In [1]: import numpy as np

In [2]: np.set_printoptions(suppress=True, linewidth=160)

In [3]: tidy = lambda a: np.round(a, 2) + 0

In [4]: X = np.array([[1, 0, 0], [0, 0, 1], [0, 0, -1]])

In [5]: print(X.shape)
(3, 3)

In [6]: print(X.sum(axis=0))
[1 0 0]

In [7]: print(X - X[0])
[[ 0  0  0]
 [-1  0  1]
 [-1  0 -1]]

In [8]: print(np.unravel_index(np.abs(X).argmax(), X.shape))
(np.int64(0), np.int64(0))

In [9]: rk = np.linalg.matrix_rank(X)

In [10]: print(rk)
2

In [11]: N = np.linalg.svd(X)[2][rk:].T

In [12]: print(N[:, 0] / N[np.abs(N[:, 0]).round(6).argmax(), 0])
[-0.  1. -0.]

In [13]: print([int(np.linalg.matrix_rank(X[:i])) for i in range(1, len(X) + 1)])
[1, 2, 2]

In [14]: print(np.linalg.matrix_rank(X.T @ X), np.linalg.matrix_rank(X @ X.T))
2 2

In [15]: print([int(np.linalg.matrix_rank(X[:, :j + 1])) for j in range(3)])
[1, 1, 2]

In [16]: print(tidy(N @ N.T))
[[0. 0. 0.]
 [0. 1. 0.]
 [0. 0. 0.]]

In [17]: print(N.shape)
(3, 1)

In [18]: print(tidy(np.linalg.pinv(X)))
[[ 1.   0.   0. ]
 [ 0.   0.   0. ]
 [ 0.   0.5 -0.5]]

In [19]: print(X @ X.T)
[[ 1  0  0]
 [ 0  1 -1]
 [ 0 -1  1]]

In [20]: print(X.T @ X)
[[1 0 0]
 [0 0 0]
 [0 0 2]]

In [21]: print(tidy(np.linalg.svd(X, compute_uv=False)))
[1.41 1.   0.  ]

In [22]: print(X[:, 0] @ X[:, 1])
0

In [23]: print(tidy(np.linalg.norm(X, axis=0)))
[1.   0.   1.41]

In [24]: m1 = np.load("a.npy")

In [25]: print(m1)
[[  3.69   1.75 -13.26]
 [  6.46   4.7   13.24]
 [  7.14   6.43  -3.55]
 [-13.61  -1.7   -3.73]
 [ -5.09  -3.35   4.94]
 [ -2.67   0.91   5.87]
 [  3.53   5.57   5.95]
 [-19.1   -6.31  -5.44]
 [ 12.79   1.8   14.41]
 [ -3.41  -2.77  -5.29]
 [ 12.48 -10.12  11.98]
 [-14.48   0.83   7.24]
 [  8.66   8.82  -8.3 ]
 [ -1.86 -10.99   7.84]]

In [26]: cov = np.cov(m1, rowvar=False)

In [27]: print(tidy(np.linalg.eigvalsh(cov)[::-1]))
[117.92  71.26  24.14]

In [28]: print(tidy(cov))
[[101.45  19.22  24.55]
 [ 19.22  35.65 -11.16]
 [ 24.55 -11.16  76.21]]

In [29]: evals, evecs = np.linalg.eig(cov)

In [30]: print(tidy(cov @ evecs[:, 0] - evals[0] * evecs[:, 0]))
[0. 0. 0.]

In [31]: print(tidy(np.prod(evals)))
202806.85

In [32]: print(tidy(np.sort(np.linalg.eigvals(cov.T))))
[ 24.14  71.26 117.92]

In [33]: B = X / np.linalg.norm(X, axis=1, keepdims=True)

In [34]: cov = B @ B.T

In [35]: print(tidy(np.linalg.norm(B, axis=1)))
[1. 1. 1.]

In [36]: x = np.array([-2, 0, 2])

In [37]: rhs = m1 @ x

In [38]: print(tidy(np.linalg.lstsq(m1, rhs)[0]))
[-2.  0.  2.]

In [39]: print(tidy(np.linalg.pinv(m1) @ m1))
[[1. 0. 0.]
 [0. 1. 0.]
 [0. 0. 1.]]

In [40]: rng = np.random.default_rng(118782)

In [41]: rhs = rhs + 0.1 * rng.normal(size=14)

In [42]: print(tidy(rhs))
[-33.67  13.5  -21.33  19.76  20.03  17.25   4.9   27.34   3.06  -3.73  -1.01  43.45 -33.79  19.4 ]

In [43]: coef, *_ = np.linalg.lstsq(m1, rhs)

In [44]: print(tidy(coef))
[-2.    0.    1.99]

In [45]: print(coef.round())
[-2.  0.  2.]

In [46]: idx = m1[:, 1] > np.median(m1[:, 1])

In [47]: r0 = m1[idx].mean(axis=0) - m1[~idx].mean(axis=0)

In [48]: print(np.argsort(-np.abs(r0).round(6), kind="stable"))
[0 1 2]

In [49]: print(tidy((((m1 - m1.mean(axis=0)) @ r0 > 0) == idx).mean()))
0.86

In [50]: print(idx.astype(int))
[1 1 1 0 0 1 1 0 1 0 0 0 1 0]

In [51]: data = np.load("run14.npy")

In [52]: print(data)
[[-0.11 -0.05 -0.02]
 [-0.48 -0.35 -0.89]
 [-0.43 -0.41 -0.7 ]
 [-0.94 -0.71 -1.1 ]
 [ 0.01 -0.03  0.09]
 [ 0.77  0.75  1.5 ]
 [-0.79 -0.68 -1.17]
 [-0.82 -0.78 -1.54]
 [ 1.27  1.03  2.07]
 [-0.81 -0.79 -1.37]
 [ 0.39  0.34  0.59]
 [ 0.66  0.77  1.39]
 [ 0.48  0.43  0.71]
 [-0.04  0.05  0.13]
 [ 1.18  1.11  2.25]
 [-0.04  0.14  0.07]
 [ 0.07  0.07  0.03]]

In [53]: Uu, s, Vh = np.linalg.svd(data)

In [54]: print(np.argmax(s[:-1] / (s[1:] + 1e-6)) + 1)
1

In [55]: print(tidy(s))
[6.02 0.39 0.22]

In [56]: B = Uu[:, :1] @ np.diag(s[:1]) @ Vh[:1]

In [57]: print(tidy(np.abs(data - B).max()))
0.21

In [58]: print(np.linalg.matrix_rank(B))
1

In [59]: print(np.linalg.matrix_rank(data, rtol=0.05))
2

In [60]: print(tidy(np.linalg.norm(data - B) / np.linalg.norm(data)))
0.07

In [61]: print(np.linalg.matrix_rank(data, rtol=0.1))
1

In [62]: M = np.load("dump.npy")

In [63]: print(M)
[[14 17 -1]
 [17 30 16]
 [-1 16 77]]

In [64]: # symmetric, so the eigenvalues are real

In [65]: x = np.array([3, 1, 0])

In [66]: rhs = M @ x

In [67]: coef, lr = np.zeros(3), 1 / np.linalg.norm(M, 2) ** 2

In [68]: for i in range(50):
    ...:     coef -= lr * M.T @ (M @ coef - rhs)
    ...:     if i % 10 == 0: print(i, round(np.linalg.norm(M @ coef - rhs), 2))
    ...: 
0 73.71
10 8.61
20 3.71
30 3.6
40 3.58

In [69]: print(tidy(coef))
[ 1.52  2.03 -0.24]

In [70]: print(tidy(np.linalg.cond(M)))
41.99

In [71]: evals, evecs = np.linalg.eig(M)

In [72]: print(tidy(np.sort(np.linalg.eigvals(M @ M))))
[   3.83 1358.23 6754.94]

In [73]: print(tidy(np.sort(np.linalg.eigvals(M.T))))
[ 1.96 36.85 82.19]

In [74]: print(tidy(evals))
[ 1.96 36.85 82.19]

In [75]: mat = np.load("block3.npy")

In [76]: print(mat)
[[ 0.74  1.34  0.34 -2.19]
 [-0.54 -0.77 -1.66  0.29]
 [ 1.67  0.23 -0.45  1.25]]

In [77]: r0 = np.array([-3, 2, -1])

In [78]: print(tidy(np.correlate(mat[2], mat[0], "full")))
[-3.66  0.06  3.3  -1.35 -0.01  1.34  0.92]

In [79]: print(tidy(np.polyval(r0, mat[2])))
[-6.03 -0.7  -2.51 -3.19]

In [80]: print(tidy(np.cross(mat[2, :3], mat[0, :3])))
[ 0.68 -0.9   2.07]

In [81]: print(tidy(np.convolve(mat[2], r0)))
[-5.01  2.65  0.14 -4.88  2.95 -1.25]

In [82]: K = np.array([[34, 22, 31], [22, 27, 17], [31, 17, 29]])

In [83]: print(K)
[[34 22 31]
 [22 27 17]
 [31 17 29]]

In [84]: # symmetric

In [85]: idx = rng.permutation(3)

In [86]: print(idx)
[1 2 0]

In [87]: B = K[idx][:, idx]

In [88]: print(B)
[[27 17 22]
 [17 29 31]
 [22 31 34]]

In [89]: print(np.diag(B))
[27 29 34]

In [90]: print(tidy(np.sort(np.abs(np.linalg.eigvals(B)))))
[ 0.   12.26 77.74]

In [91]: print(np.allclose(B, K))
False

In [92]: theta = np.radians(72)

In [93]: R = np.eye(3)

In [94]: R[0, 0] = R[1, 1] = np.cos(theta)

In [95]: R[0, 1], R[1, 0] = -np.sin(theta), np.sin(theta)

In [96]: print(tidy(R))
[[ 0.31 -0.95  0.  ]
 [ 0.95  0.31  0.  ]
 [ 0.    0.    1.  ]]

In [97]: B = K @ R.T

In [98]: print(np.allclose(K @ K.T, B @ B.T))
True

In [99]: print(tidy(B))
[[-10.42  39.13  31.  ]
 [-18.88  29.27  17.  ]
 [ -6.59  34.74  29.  ]]

In [100]: print(tidy(np.linalg.det(R)), tidy(np.trace(R)))
1.0 1.62

In [101]: r0 = np.array([2, 3])

In [102]: print(np.correlate(K[2], K[1], "full"))
[ 527 1126 1634 1157  638]

In [103]: feats = np.load("out7.npy")

In [104]: print(feats)
[[-1.7  3.  -1.  -2. ]
 [ 0.   1.3  2.   1. ]
 [ 2.   0.   2.3  3. ]
 [-2.   3.  -1.  -1.7]]

In [105]: cov = feats.T @ feats

In [106]: print(tidy(np.linalg.eigvalsh(cov)[::-1]))
[44.49 13.57  0.62  0.08]

In [107]: print(tidy(cov))
[[ 10.89 -11.1    8.3   12.8 ]
 [-11.1   19.69  -3.4   -9.8 ]
 [  8.3   -3.4   11.29  12.6 ]
 [ 12.8   -9.8   12.6   16.89]]

In [108]: print(np.linalg.matrix_rank(cov))
4

In [109]: proj = np.triu(np.array([[3, 1, 2, -3], [1, -3, -3, 3], [3, 3, 0, 3], [-3, 3, 2, -1]]), 1) + np.eye(4)

In [110]: B = proj @ feats @ np.linalg.inv(proj)

In [111]: print(tidy(proj @ feats - feats @ proj))
[[ 10.  -6.  22.   1.]
 [-12.   9.  -6. -24.]
 [ -6.   7.  -7.  -6.]
 [  0.   2.  13. -12.]]

In [112]: print(tidy(np.poly(B)))
[  1.    -0.2   -8.36 -16.04   5.56]

In [113]: print(tidy(B))
[[   8.3  -13.   -47.   215. ]
 [ -12.    22.3   83.  -365. ]
 [  -4.    13.    46.3 -192. ]
 [  -2.     5.    18.   -76.7]]

In [114]: print(tidy(np.linalg.det(B)))
5.56

In [115]: print(tidy(np.trace(B)), tidy(np.trace(feats)))
0.2 0.2

In [116]: q, R = np.linalg.qr(feats)

In [117]: print(tidy(q.T @ q))
[[1. 0. 0. 0.]
 [0. 1. 0. 0.]
 [0. 0. 1. 0.]
 [0. 0. 0. 1.]]

In [118]: print(tidy(q @ R))
[[-1.7  3.  -1.  -2. ]
 [ 0.   1.3  2.   1. ]
 [ 2.   0.   2.3  3. ]
 [-2.   3.  -1.  -1.7]]

In [119]: print(abs(R[0, 0]), tidy(np.linalg.norm(feats[:, 0])))
3.3 3.3

In [120]: print(tidy(R))
[[ 3.3  -3.36  2.52  3.88]
 [ 0.   -2.89 -1.75 -1.12]
 [ 0.    0.    1.38  0.64]
 [ 0.    0.    0.    0.42]]

In [121]: print(tidy(q))
[[-0.52 -0.44 -0.34 -0.65]
 [ 0.   -0.45  0.88 -0.16]
 [ 0.61 -0.7  -0.33  0.17]
 [-0.61 -0.33 -0.04  0.72]]

In [122]: print(tidy(np.trace(q @ q.T)))
4.0

In [123]: print(q.shape, R.shape)
(4, 4) (4, 4)

In [124]: x = np.array([4, -8, 1, -8])

In [125]: h1 = np.maximum(feats @ x, 0)

In [126]: print(h1)
[0. 0. 0. 0.]

In [127]: print(np.flatnonzero(h1 > 1e-9))
[]

In [128]: print(tidy(np.tanh(feats @ x)))
[-1. -1. -1. -1.]

In [129]: print(feats.T @ h1)
[0. 0. 0. 0.]

In [130]: print(feats * (h1 > 1e-9)[:, None])
[[-0.  0. -0. -0.]
 [ 0.  0.  0.  0.]
 [ 0.  0.  0.  0.]
 [-0.  0. -0. -0.]]

In [131]: print(np.maximum(feats @ x, 0) - np.maximum(-feats @ x, 0))
[-15.8 -16.4 -13.7 -19.4]

In [132]: print(np.maximum(feats @ (3 * x), 0))
[0. 0. 0. 0.]

In [133]: B = feats + rng.integers(-2, 3, (4, 2)) @ rng.integers(-2, 3, (2, 4))

In [134]: print(B)
[[-0.7  2.  -1.  -2. ]
 [-2.   7.3 -6.  -3. ]
 [ 3.  -1.   2.3  3. ]
 [-1.   1.   1.  -0.7]]

In [135]: print(tidy(np.linalg.svd(B - feats, compute_uv=False)))
[11.44  1.79  0.    0.  ]

In [136]: print(np.linalg.matrix_rank(B - feats, tol=1e-8))
2

In [137]: print(B - feats)
[[ 1. -1.  0.  0.]
 [-2.  6. -8. -4.]
 [ 1. -1.  0.  0.]
 [ 1. -2.  2.  1.]]

In [138]: A = np.load("test18.npy")

In [139]: print(A)
[[-3 -3 -3]
 [-3 -6 -6]
 [-3 -6 -9]]

In [140]: # symmetric, so the eigenvalues are real

In [141]: def softmax(z):
     ...:     e = np.exp(z - z.max(axis=-1, keepdims=True))
     ...:     return e / e.sum(axis=-1, keepdims=True)
     ...: 

In [142]: print(tidy(softmax(A[1])))
[0.91 0.05 0.05]

In [143]: print(tidy(softmax(A).sum(axis=1)))
[1. 1. 1.]

In [144]: scores = A @ A.T / np.sqrt(3)

In [145]: print(tidy(softmax(scores)[1] @ A))
[-3. -6. -9.]

In [146]: x = np.array([3, 1, 2])

In [147]: rhs = A @ x

In [148]: print(rhs)
[-18 -27 -33]

In [149]: print(tidy(np.linalg.solve(A, rhs + A[:, 2])))
[3. 1. 3.]

In [150]: q, evecs = np.linalg.qr(A[:, :1])[0], np.linalg.qr(A[:, 1:])[0]

In [151]: s = np.linalg.svd(q.T @ evecs, compute_uv=False)

In [152]: print(tidy(np.linalg.norm(q @ q.T - evecs @ evecs.T, 2)))
1.0

In [153]: proj = np.triu(np.array([[1, 1, 2], [1, 2, 1], [1, 1, 0]]), 1) + np.eye(3)

In [154]: B = proj @ A @ np.linalg.inv(proj)

In [155]: print(B)
[[-12.  -9.   6.]
 [ -6.  -6.   3.]
 [ -3.  -3.   0.]]

In [156]: print(proj @ A - A @ proj)
[[ -9. -15. -15.]
 [ -3.  -3.   3.]
 [  0.   3.  12.]]

In [157]: print(tidy(np.linalg.det(B)))
-27.0

In [158]: print(tidy(np.poly(B)))
[ 1. 18. 45. 27.]

In [159]: T = np.stack([B, 4 * B, B[::-1]])

In [160]: print(T.shape)
(3, 3, 3)

In [161]: print(tidy(np.linalg.det(T)))
[  -27. -1728.    27.]

In [162]: print(np.linalg.matrix_rank(T))
[3 3 3]

In [163]: print((T @ B.T).shape)
(3, 3, 3)

In [164]: print(T.sum(axis=0))
[[-63. -48.  30.]
 [-36. -36.  18.]
 [-27. -24.   6.]]

In [165]: print(np.linalg.matrix_rank(T.reshape(3, -1)))
2

In [166]: print(tidy(np.linalg.norm(T, axis=(1, 2))))
[18.97 75.89 18.97]
